$ ipython --no-banner

In [1]: import numpy as np

In [2]: np.set_printoptions(precision=2, suppress=True, linewidth=200, floatmode="fixed")

In [3]: data = np.load("layer1.npy")

In [4]: print(data)
[[ 8.61 -4.20 -2.88]
 [-6.85 -6.88  2.38]
 [ 0.67 -6.03  7.95]
 [ 0.50 -9.43  3.29]
 [-2.32  9.15  3.30]
 [ 1.31  0.10 -9.91]
 [ 8.38 -2.78 -4.69]
 [ 4.63  0.93  8.82]
 [-3.89 -3.59  8.49]
 [-2.02 -0.05  9.79]
 [ 4.90 -6.68 -5.60]]

In [5]: w1 = np.array([[0, 2], [5, 4], [1, 4]])

In [6]: c = np.array([-8, 3])

In [7]: act = np.maximum(data @ w1 + c, 0)

In [8]: print((act > 0).mean(axis=0))
[0.27 0.45]

In [9]: print(act)
[[ 0.00  0.00]
 [ 0.00  0.00]
 [ 0.00 12.02]
 [ 0.00  0.00]
 [41.05 48.16]
 [ 0.00  0.00]
 [ 0.00  0.00]
 [ 5.47 51.26]
 [ 0.00 14.82]
 [ 1.54 37.92]
 [ 0.00  0.00]]

In [10]: Z = np.array([[5, 3, 4], [4, -3, -3]])

In [11]: print((act @ Z).round(6).argmax(axis=1))
[0 0 0 0 0 0 0 0 0 0 0]

In [12]: Ac = (data - data.mean(axis=0)) / data.std(axis=0)

In [13]: print(np.argwhere(np.abs(Ac) > 2))
[[4 1]]

In [14]: c = np.linalg.lstsq(np.delete(Ac, 1, axis=1), Ac[:, 1])[0]

In [15]: print(np.abs(c).argmax())
1

In [16]: Z = data[[0, 5]].astype(float)

In [17]: for _ in range(4):
    ...:     labels = np.linalg.norm(data[:, None] - Z, axis=-1).argmin(axis=1)
    ...:     Z = np.array([data[labels == j].mean(axis=0) for j in range(2)])
    ...: 

In [18]: print(labels)
[0 1 0 0 1 1 0 0 0 0 0]

In [19]: print(np.bincount(labels))
[8 3]

In [20]: print(Z[1] - Z[0])
[-5.34  4.77 -4.56]

In [21]: Q, R = np.linalg.qr(data)

In [22]: print(R)
[[-16.24   3.48   8.22]
 [  0.00  18.11  -3.04]
 [  0.00   0.00 -20.48]]

In [23]: print(np.round(abs(R[0, 0]), 2), round(np.linalg.norm(data[:, 0]), 2))
16.24 16.24

In [24]: print(Q.shape, R.shape)
(11, 3) (3, 3)

In [25]: print(Q @ R)
[[ 8.61 -4.20 -2.88]
 [-6.85 -6.88  2.38]
 [ 0.67 -6.03  7.95]
 [ 0.50 -9.43  3.29]
 [-2.32  9.15  3.30]
 [ 1.31  0.10 -9.91]
 [ 8.38 -2.78 -4.69]
 [ 4.63  0.93  8.82]
 [-3.89 -3.59  8.49]
 [-2.02 -0.05  9.79]
 [ 4.90 -6.68 -5.60]]

In [26]: print(np.abs(np.diag(R)))
[16.24 18.11 20.48]

In [27]: hat = data @ np.linalg.solve(data.T @ data, data.T)

In [28]: print(hat @ data[:, 2])
[-2.88  2.38  7.95  3.29  3.30 -9.91 -4.69  8.82  8.49  9.79 -5.60]

In [29]: print(np.linalg.matrix_rank(np.eye(11) - hat))
8

In [30]: print(np.diag(hat))
[0.30 0.41 0.23 0.28 0.28 0.21 0.27 0.41 0.20 0.20 0.23]

In [31]: print(np.allclose(hat @ hat, hat))
True

In [32]: rng = np.random.default_rng(6)

In [33]: F = rng.normal(size=(20, 3)) + 20 * np.array([3, 9, 6])

In [34]: print(F)
[[ 61.05 181.78 117.45]
 [ 59.86 181.01 121.35]
 [ 60.65 181.50 120.29]
 [ 60.55 180.18 118.93]
 [ 59.15 180.38 119.42]
 [ 61.27 181.29 121.80]
 [ 59.97 181.38 119.09]
 [ 59.18 180.08 120.28]
 [ 58.40 178.27 120.36]
 [ 59.14 181.21 120.39]
 [ 60.31 180.21 120.90]
 [ 59.85 181.09 119.47]
 [ 59.78 179.32 120.60]
 [ 60.04 179.14 122.00]
 [ 59.64 179.88 120.39]
 [ 61.75 179.85 120.70]
 [ 60.10 178.54 120.79]
 [ 61.02 179.76 119.98]
 [ 58.50 178.48 119.61]
 [ 60.63 179.53 120.29]]

In [35]: print(round(np.log10(np.linalg.cond(F))))
2

In [36]: print([round(float(x), 2) for x in np.linalg.svd(F, compute_uv=False)[:3]])
[1005.06, 5.19, 3.4]

In [37]: print(np.linalg.cond(F) > 100)
True

In [38]: print(np.round(np.abs(np.linalg.svd(F)[2][-1]), 2) + 0)
[0.95 0.32 0.00]

In [39]: Ac = F - F.mean(axis=0)

In [40]: evecs = np.linalg.svd(Ac)[2][:1]

In [41]: other = Ac - Ac @ evecs.T @ evecs

In [42]: print(np.cov(Ac @ evecs.T, rowvar=False))
1.5305216711185423

In [43]: print((Ac @ evecs.T).std(axis=0))
[1.21]

In [44]: x = np.array([1, 0, 1])

In [45]: target = F @ x

In [46]: print(np.round(np.linalg.lstsq(F, target)[0], 2) + 0)
[1.00 0.00 1.00]

In [47]: target = target + 0.1 * rng.normal(size=20)

In [48]: print(target)
[178.60 181.22 181.00 179.62 178.45 183.14 178.88 179.51 178.78 179.48 181.09 179.31 180.33 182.05 179.94 182.51 180.79 180.97 178.07 181.04]

In [49]: c, *_ = np.linalg.lstsq(F, target)

In [50]: print(np.round(F.T @ (target - F @ c), 2) + 0)
[0.00 0.00 0.00]

In [51]: print(c)
[ 1.05 -0.01  0.99]

In [52]: x = np.array([-2, 1, -2])

In [53]: target = F @ x

In [54]: c, lr = np.zeros(3), 1 / np.linalg.norm(F, 2) ** 2

In [55]: for i in range(3):
    ...:     c -= lr * F.T @ (F @ c - target)
    ...:     if i % 1 == 0: print(i, round(np.linalg.norm(F @ c - target), 2))
    ...: 
0 12.23
1 12.23
2 12.23

In [56]: print(c)
[-0.21 -0.64 -0.43]

In [57]: print(round(float(np.linalg.cond(F)), 2))
295.33

In [58]: Ac = F - F.mean(axis=1)
---------------------------------------------------------------------------
ValueError                                Traceback (most recent call last)
Cell In[58], line 1
----> 1 Ac = F - F.mean(axis=1)

ValueError: operands could not be broadcast together with shapes (20,3) (20,) 

In [59]: Ac = F - F.mean(axis=0)

In [60]: U, sig, VT = np.linalg.svd(Ac, full_matrices=False)

In [61]: print(np.round(Ac.mean(axis=0), 2) + 0)
[0.00 0.00 0.00]

In [62]: print(np.abs(U[:, 0]).argmax())
0

In [63]: print(np.searchsorted(np.cumsum(sig ** 2) / (sig ** 2).sum(), 0.9) + 1)
3

In [64]: print(sig ** 2 / (sig ** 2).sum())
[0.51 0.33 0.16]

In [65]: print(np.linalg.matrix_rank(Ac))
3

In [66]: print(np.abs(VT[0]).argmax())
1

In [67]: print((np.sign(U[:, 0]) == np.sign(U[0, 0])).astype(int))
[1 0 1 1 1 1 1 0 0 1 0 1 0 0 0 1 0 1 0 0]

In [68]: M = np.load("sample6.npy")

In [69]: print(M)
[[-0.10 -0.28 -0.10]
 [-1.00 -1.51  0.10]
 [-0.10 -0.22 -0.60]
 [ 0.70  1.19 -0.80]
 [-1.00 -2.21 -0.50]
 [-0.40 -0.90  0.60]
 [-0.30 -0.90  0.20]
 [-1.40 -2.65  0.20]
 [-0.30 -0.34  0.00]
 [-1.50 -2.93  0.50]
 [ 0.10  0.00 -0.50]
 [ 1.00  2.21  0.10]
 [ 0.90  1.83  3.30]
 [ 0.00  0.01 -1.20]
 [-1.10 -2.04 -2.80]
 [ 0.20  0.55  0.20]
 [ 0.10  0.25 -0.60]
 [-0.70 -1.04 -0.50]
 [-0.40 -0.62 -0.90]
 [ 0.50  1.10 -0.90]
 [ 1.60  2.71 -0.40]
 [-0.30 -0.72  0.70]
 [-0.70 -1.34 -1.30]
 [ 0.20  0.08  0.20]
 [-0.80 -1.59 -0.30]
 [-0.10  0.33  0.90]
 [ 0.50  1.25  0.60]]

In [70]: Z = M[[7, 15]].astype(float)

In [71]: for _ in range(7):
    ...:     labels = np.linalg.norm(M[:, None] - Z, axis=-1).argmin(axis=1)
    ...:     Z = np.array([M[labels == j].mean(axis=0) for j in range(2)])
    ...: 

In [72]: print(labels)
[1 0 1 1 0 0 0 0 1 0 1 1 1 1 0 1 1 0 0 1 1 0 0 1 0 1 1]

In [73]: print(np.bincount(labels))
[12 15]

In [74]: u = np.array([3, 1, -2])

In [75]: print(np.cross(M[2, :3], M[1, :3]))
[-0.93  0.61 -0.07]

In [76]: other = np.c_[M[:, :2] @ np.array([[2, -3], [-3, -2]]), np.array([2, 0, 2, -1, -2, -5, -5, -1, 0, 2, -1, 5, -3, -4, -2, 5, 2, 3, 1, -5, 3, 1, -3, -3, 4, 4, -5])]

In [77]: print(other)
[[  0.64   0.86   2.00]
 [  2.53   6.02   0.00]
 [  0.46   0.74   2.00]
 [ -2.17  -4.48  -1.00]
 [  4.63   7.42  -2.00]
 [  1.90   3.00  -5.00]
 [  2.10   2.70  -5.00]
 [  5.15   9.50  -1.00]
 [  0.42   1.58   0.00]
 [  5.79  10.36   2.00]
 [  0.20  -0.30  -1.00]
 [ -4.63  -7.42   5.00]
 [ -3.69  -6.36  -3.00]
 [ -0.03  -0.02  -4.00]
 [  3.92   7.38  -2.00]
 [ -1.25  -1.70   5.00]
 [ -0.55  -0.80   2.00]
 [  1.72   4.18   3.00]
 [  1.06   2.44   1.00]
 [ -2.30  -3.70  -5.00]
 [ -4.93 -10.22   3.00]
 [  1.56   2.34   1.00]
 [  2.62   4.78  -3.00]
 [  0.16  -0.76  -3.00]
 [  3.17   5.58   4.00]
 [ -1.19  -0.36   4.00]
 [ -2.75  -4.00  -5.00]]

In [78]: print(np.linalg.matrix_rank(other))
3

In [79]: print(np.round(np.linalg.norm(other - M @ np.linalg.lstsq(M, other)[0], axis=0), 2) + 0)
[ 0.00  0.00 15.83]

In [80]: print(np.round(np.linalg.lstsq(M, other[:, 0])[0], 2) + 0)
[ 2.00 -3.00  0.00]

In [81]: W0 = np.array([[1, 0, 0], [-1, 1, 0], [4, -5, 1]])

In [82]: other = W0 / np.linalg.norm(W0, axis=1, keepdims=True)

In [83]: C2 = other @ other.T

In [84]: print(round(float(np.degrees(np.arccos(np.clip(C2[1, 2], -1, 1)))), 2))
169.11

In [85]: print(C2)
[[ 1.00 -0.71  0.62]
 [-0.71  1.00 -0.98]
 [ 0.62 -0.98  1.00]]

In [86]: print(np.argwhere(np.triu(np.abs(C2) > 0.95, 1)))
[[1 2]]

In [87]: print((C2 - 2 * np.eye(3)).round(6).argmax(axis=1))
[2 0 0]

In [88]: x = np.ones(3)

In [89]: for _ in range(7):
    ...:     x = C2 @ x
    ...:     x /= np.linalg.norm(x)
    ...:     print(round(x @ C2 @ x, 2))
    ...: 
2.44
2.55
2.55
2.55
2.55
2.55
2.55

In [90]: print(x)
[ 0.52 -0.61  0.60]

In [91]: labels = rng.permutation(3)

In [92]: print(labels)
[0 2 1]

In [93]: other = W0[labels][:, labels]

In [94]: print(np.diag(other))
[1 1 1]

In [95]: print(np.allclose(other, W0))
False

In [96]: print(np.trace(other))
3

In [97]: print(round(np.linalg.det(other), 2), np.round(np.linalg.det(W0[labels]), 2))
1.0 -1.0

In [98]: mat = np.loadtxt("m.csv", delimiter=",")

In [99]: print(mat)
[[ -5.36  -7.05  -1.36   6.71  -1.67]
 [  1.48   3.61   0.35  -1.24  -0.65]
 [  6.66  -7.65   1.57 -10.80  -1.00]
 [  7.54  -7.66   0.95 -13.34  -2.50]
 [ -5.89  -6.06  -2.17   7.63  -1.35]
 [  8.18  -6.26   0.80 -12.04  -1.67]
 [  6.65  -7.45  -0.45 -12.26  -2.24]
 [  5.43  -8.67   0.45 -12.03  -1.87]
 [  5.89  -5.00   0.68 -13.33  -2.11]
 [  2.10  -1.12   2.43  -2.69  -2.42]
 [  7.68  -6.68   0.02 -12.05  -1.66]
 [  0.11   1.74   0.28  -2.60  -2.01]
 [  9.18  -6.63   1.64 -12.58  -4.21]
 [ -4.21  -5.21   1.55   6.02  -1.94]
 [  1.48   2.10  -0.09  -2.30  -1.71]
 [  7.60  -7.26   2.25 -13.32  -1.47]
 [ -4.64  -3.98   0.59   8.08  -2.55]
 [ -5.05  -6.30  -1.67   9.42   0.23]
 [ -4.75  -6.42   0.61   6.97  -1.38]
 [ -3.84  -6.10   0.64   5.98  -2.41]
 [ -4.75  -6.23  -1.20   5.57   0.83]
 [  1.60   2.49   0.35  -3.24  -1.34]
 [ -3.67  -5.30  -0.40   7.53  -2.18]
 [ -2.99  -3.83   0.78   9.28  -1.97]
 [ -4.75  -5.20   0.35   8.05  -0.85]
 [ -3.20  -5.86  -0.86   7.11  -2.76]
 [  1.22   3.72   1.99  -1.23  -2.27]]

In [100]: Z = mat[[18, 12]].astype(float)

In [101]: for _ in range(7):
     ...:     labels = np.linalg.norm(mat[:, None] - Z, axis=-1).argmin(axis=1)
     ...:     Z = np.array([mat[labels == j].mean(axis=0) for j in range(2)])
     ...: 

In [102]: print(labels)
[0 0 1 1 0 1 1 1 1 0 1 0 1 0 0 1 0 0 0 0 0 0 0 0 0 0 0]

In [103]: print(np.bincount(labels))
[18  9]

In [104]: Ac = (mat - mat.mean(axis=0)) / mat.std(axis=0)

In [105]: print(np.argwhere(np.abs(Ac) > 2))
[[ 1  1]
 [ 4  2]
 [12  4]
 [17  4]
 [20  4]
 [26  1]]

In [106]: print(Ac.std(axis=0))
[1.00 1.00 1.00 1.00 1.00]

In [107]: c = np.linalg.lstsq(np.delete(Ac, 2, axis=1), Ac[:, 2])[0]

In [108]: print(np.abs(c).argmax())
0

In [109]: print(c)
[ 1.07  0.21  0.64 -0.25]

In [110]: print(round(1 - np.var(Ac[:, 2] - np.delete(Ac, 2, axis=1) @ c), 2))
0.4

In [111]: m1 = np.loadtxt("case7.csv", delimiter=",")

In [112]: print(m1)
[[ 0.84 -0.41 -0.87]
 [-0.58  0.24  0.62]
 [ 0.41 -0.16 -0.45]
 [-0.22  0.08  0.24]
 [ 0.99 -0.79 -1.00]
 [-0.22  0.08  0.24]
 [-0.65  0.27  0.69]
 [ 0.50 -0.20 -0.54]
 [-0.11  0.04  0.12]
 [ 0.11 -0.04 -0.12]
 [-0.76  0.35  0.79]
 [-0.80  0.38  0.83]
 [ 0.22 -0.08 -0.24]
 [ 0.00  0.00  0.00]
 [ 0.71 -0.31 -0.74]
 [-0.22  0.08  0.24]
 [ 0.41 -0.16 -0.45]
 [ 1.00 -0.87 -1.00]
 [-0.95  0.59  0.97]
 [ 0.00  0.00  0.00]
 [-0.87  0.45  0.89]
 [-0.32  0.12  0.35]
 [-0.58  0.24  0.62]
 [-0.99  0.73  0.99]
 [-0.84  0.41  0.87]
 [-0.95  0.59  0.97]
 [-0.84  0.41  0.87]]

In [113]: hat = m1 @ np.linalg.solve(m1.T @ m1, m1.T)

In [114]: print(np.diag(hat))
[0.11 0.10 0.17 0.03 0.32 0.03 0.09 0.12 0.01 0.01 0.10 0.10 0.03 0.00 0.10 0.03 0.17 0.47 0.10 0.00 0.19 0.08 0.10 0.22 0.11 0.10 0.11]

In [115]: print(np.round(np.linalg.eigvalsh(hat), 2) + 0)
[0.00 0.00 0.00 0.00 0.00 0.00 0.00 0.00 0.00 0.00 0.00 0.00 0.00 0.00 0.00 0.00 0.00 0.00 0.00 0.00 0.00 0.00 0.00 0.00 1.00 1.00 1.00]
